% python3 -q
>>> import numpy as np
>>> np.set_printoptions(precision=1, suppress=True, linewidth=140, sign=" ")
>>> rnd = lambda a: np.round(a, 1) + 0
>>> m1 = 0.7 ** np.abs(np.subtract.outer(np.arange(14), np.arange(14)))
>>> print(rnd(m1))
[[ 1.   0.7  0.5  0.3  0.2  0.2  0.1  0.1  0.1  0.   0.   0.   0.   0. ]
 [ 0.7  1.   0.7  0.5  0.3  0.2  0.2  0.1  0.1  0.1  0.   0.   0.   0. ]
 [ 0.5  0.7  1.   0.7  0.5  0.3  0.2  0.2  0.1  0.1  0.1  0.   0.   0. ]
 [ 0.3  0.5  0.7  1.   0.7  0.5  0.3  0.2  0.2  0.1  0.1  0.1  0.   0. ]
 [ 0.2  0.3  0.5  0.7  1.   0.7  0.5  0.3  0.2  0.2  0.1  0.1  0.1  0. ]
 [ 0.2  0.2  0.3  0.5  0.7  1.   0.7  0.5  0.3  0.2  0.2  0.1  0.1  0.1]
 [ 0.1  0.2  0.2  0.3  0.5  0.7  1.   0.7  0.5  0.3  0.2  0.2  0.1  0.1]
 [ 0.1  0.1  0.2  0.2  0.3  0.5  0.7  1.   0.7  0.5  0.3  0.2  0.2  0.1]
 [ 0.1  0.1  0.1  0.2  0.2  0.3  0.5  0.7  1.   0.7  0.5  0.3  0.2  0.2]
 [ 0.   0.1  0.1  0.1  0.2  0.2  0.3  0.5  0.7  1.   0.7  0.5  0.3  0.2]
 [ 0.   0.   0.1  0.1  0.1  0.2  0.2  0.3  0.5  0.7  1.   0.7  0.5  0.3]
 [ 0.   0.   0.   0.1  0.1  0.1  0.2  0.2  0.3  0.5  0.7  1.   0.7  0.5]
 [ 0.   0.   0.   0.   0.1  0.1  0.1  0.2  0.2  0.3  0.5  0.7  1.   0.7]
 [ 0.   0.   0.   0.   0.   0.1  0.1  0.1  0.2  0.2  0.3  0.5  0.7  1. ]]
>>> vec = np.array([-1, 3, 4, -3, -4, -1, -3, 4, -3, -2, -3, -5, -1, 1])
>>> y = m1 @ vec
>>> print(rnd(y))
[ 0.4  1.4  0.3 -3.7 -6.  -6.1 -6.3 -5.1 -7.5 -8.6 -9.4 -9.3 -6.6 -4.1]
>>> print(rnd(np.linalg.solve(m1, y + m1[:, 13])))
[-1.  3.  4. -3. -4. -1. -3.  4. -3. -2. -3. -5. -1.  2.]
>>> print(rnd(np.linalg.solve(m1, m1[:, 1])))
[ 0.  1.  0.  0.  0.  0.  0.  0.  0.  0.  0.  0.  0.  0.]
>>> vec = np.ones(14)
>>> for _ in range(4):
...     vec = m1 @ vec
...     vec /= np.linalg.norm(vec)
...     print(round(vec @ m1 @ vec, 1))
... 
4.7
4.7
4.7
4.7
>>> print(rnd(vec))
[ 0.2  0.2  0.2  0.3  0.3  0.3  0.3  0.3  0.3  0.3  0.3  0.2  0.2  0.2]
>>> evals, evecs = np.linalg.eigh(m1)
>>> print(rnd(evals.sum()), np.trace(m1))
14.0 14.0
>>> print((evals > 1e-8).sum(), (evals < -1e-8).sum())
14 0
>>> print(rnd(evals))
[ 0.2  0.2  0.2  0.2  0.2  0.3  0.3  0.4  0.5  0.8  1.1  1.8  3.   4.7]
>>> evals, evecs = np.linalg.eigh(m1)
>>> vec = np.array([2, 2, 0, 3, 3, 3, 0, 1, 0, 1, 1, 1, 1, 0])
>>> print((np.sign(evecs[:, -1].round(6)) == np.sign(evecs[0, -1].round(6))).astype(int))
[ 1  1  1  1  1  1  1  1  1  1  1  1  1  1]
>>> print(rnd(np.linalg.eigvalsh(m1[1:, 1:])))
[ 0.2  0.2  0.2  0.2  0.3  0.3  0.4  0.5  0.7  1.   1.6  2.8  4.6]
